In [1]: import numpy as np

In [2]: np.set_printoptions(precision=2, suppress=True, linewidth=140, legacy="1.25")

In [3]: def rd(a):
   ...:     return np.round(a, 2) + 0
   ...: 

In [4]: K = np.load("m.npy")

In [5]: K
Out[5]: 
array([[ 3, -2,  0,  0],
       [-4, -3,  0,  0],
       [ 0,  0,  2,  0],
       [ 0,  0,  0, -1]])

In [6]: u = np.array([5, 2, 2, 6])

In [7]: B = K + np.outer(u, np.eye(4)[1])

In [8]: B
Out[8]: 
array([[ 3.,  3.,  0.,  0.],
       [-4., -1.,  0.,  0.],
       [ 0.,  2.,  2.,  0.],
       [ 0.,  6.,  0., -1.]])

In [9]: rd(np.linalg.det(B) / np.linalg.det(K)), rd(1 + np.linalg.solve(K, u)[1])
Out[9]: (-0.53, -0.53)

In [10]: def softmax(z):
    ...:     e = np.exp(z - z.max(axis=-1, keepdims=True))
    ...:     return e / e.sum(axis=-1, keepdims=True)
    ...: 

In [11]: rd(softmax(K[2] + 4))
Out[11]: array([0.1 , 0.1 , 0.71, 0.1 ])

In [12]: rd(softmax(K[2]))
Out[12]: array([0.1 , 0.1 , 0.71, 0.1 ])

In [13]: rd(softmax(10 * K[2]))
Out[13]: array([0., 0., 1., 0.])

In [14]: rd(softmax(K).sum(axis=1))
Out[14]: array([1., 1., 1., 1.])

In [15]: scores = K @ K.T / np.sqrt(4)

In [16]: rd(softmax(scores))
Out[16]: 
array([[1.  , 0.  , 0.  , 0.  ],
       [0.  , 1.  , 0.  , 0.  ],
       [0.1 , 0.1 , 0.71, 0.1 ],
       [0.22, 0.22, 0.22, 0.35]])

In [17]: rd(softmax(scores)[2] @ K)
Out[17]: array([-0.1 , -0.48,  1.42, -0.1 ])

In [18]: rd(softmax(scores + np.triu(np.full(scores.shape, -np.inf), 1)))
Out[18]: 
array([[1.  , 0.  , 0.  , 0.  ],
       [0.  , 1.  , 0.  , 0.  ],
       [0.11, 0.11, 0.79, 0.  ],
       [0.22, 0.22, 0.22, 0.35]])

In [19]: mat = np.array([[-1.1, 1.3, -0.9], [1.49, -0.22, 1.44], [1.4, -0.2, 1.3]])

In [20]: B = np.linalg.inv(mat)

In [21]: (np.abs(B) > 1e-9).astype(int)
Out[21]: 
array([[1, 1, 1],
       [1, 1, 1],
       [1, 1, 1]])

In [22]: rd(np.linalg.inv(B))
Out[22]: 
array([[-1.1 ,  1.3 , -0.9 ],
       [ 1.49, -0.22,  1.44],
       [ 1.4 , -0.2 ,  1.3 ]])

In [23]: rd(B)
Out[23]: 
array([[  0.02, -16.5 ,  18.3 ],
       [  0.86,  -1.86,   2.66],
       [  0.11,  17.49, -18.52]])

In [24]: rd(np.linalg.cond(mat))
Out[24]: 116.7

In [25]: rd(mat @ B)
Out[25]: 
array([[1., 0., 0.],
       [0., 1., 0.],
       [0., 0., 1.]])

In [26]: rd(np.linalg.det(mat) * B)
Out[26]: 
array([[ 0.  , -1.51,  1.67],
       [ 0.08, -0.17,  0.24],
       [ 0.01,  1.6 , -1.69]])

In [27]: B = np.array([[-3, 4], [-3, 5]])

In [28]: cent = np.kron(B, mat)

In [29]: rd(np.linalg.norm(cent, 2)), rd(np.linalg.norm(B, 2) * np.linalg.norm(mat, 2))
Out[29]: (25.16, 25.16)

In [30]: proj = np.triu(np.array([[9, 6, 9], [-5, -6, 6], [4, 5, 9]]), 1) + np.eye(3)

In [31]: B = proj @ mat @ np.linalg.inv(proj)

In [32]: rd(np.linalg.det(B))
Out[32]: 0.09

In [33]: rd(B)
Out[33]: 
array([[  20.44, -124.46,  582.24],
       [   9.89,  -60.76,  284.79],
       [   1.4 ,   -8.6 ,   40.3 ]])

In [34]: vec = np.array([-3, -1, 2])

In [35]: target = mat @ vec

In [36]: rd(target)
Out[36]: array([ 0.2 , -1.37, -1.4 ])

In [37]: rd(np.linalg.solve(mat.T, mat[1]))
Out[37]: array([0., 1., 0.])

In [38]: rd(np.linalg.solve(mat, mat[:, 2]))
Out[38]: array([0., 0., 1.])

In [39]: rd(np.linalg.solve(mat, 3 * target))
Out[39]: array([-9., -3.,  6.])

In [40]: rd(np.linalg.solve(mat, target))
Out[40]: array([-3., -1.,  2.])

In [41]: proj = np.triu(np.array([[2, 2, 0, 1], [2, 1, 0, 1], [1, 2, 0, 1], [1, 1, 2, 2]]), 1) + np.eye(4)

In [42]: B = proj @ K @ np.linalg.inv(proj)

In [43]: np.linalg.matrix_rank(B)
Out[43]: 4

In [44]: rd(np.linalg.det(B))
Out[44]: 34.0

In [45]: B
Out[45]: 
array([[-5.,  2.,  0.,  2.],
       [-4.,  5.,  0., -2.],
       [ 0.,  0.,  2., -3.],
       [ 0.,  0.,  0., -1.]])

In [46]: rd(np.poly(B))
Out[46]: array([  1.,  -1., -19.,  17.,  34.])

In [47]: data = np.loadtxt("case14.csv", delimiter=",")

In [48]: rd(data)
Out[48]: 
array([[-1.77,  2.09,  0.82, -1.37],
       [ 2.09, -1.2 ,  0.12, -0.96],
       [ 0.82,  0.12, -3.16, -1.14],
       [-1.37, -0.96, -1.14,  4.13]])

In [49]: rd(data.sum(axis=1))
Out[49]: array([-0.23,  0.05, -3.35,  0.67])

In [50]: rd(np.diff(data, axis=0))
Out[50]: 
array([[ 3.87, -3.29, -0.7 ,  0.41],
       [-1.27,  1.32, -3.28, -0.18],
       [-2.2 , -1.08,  2.02,  5.27]])
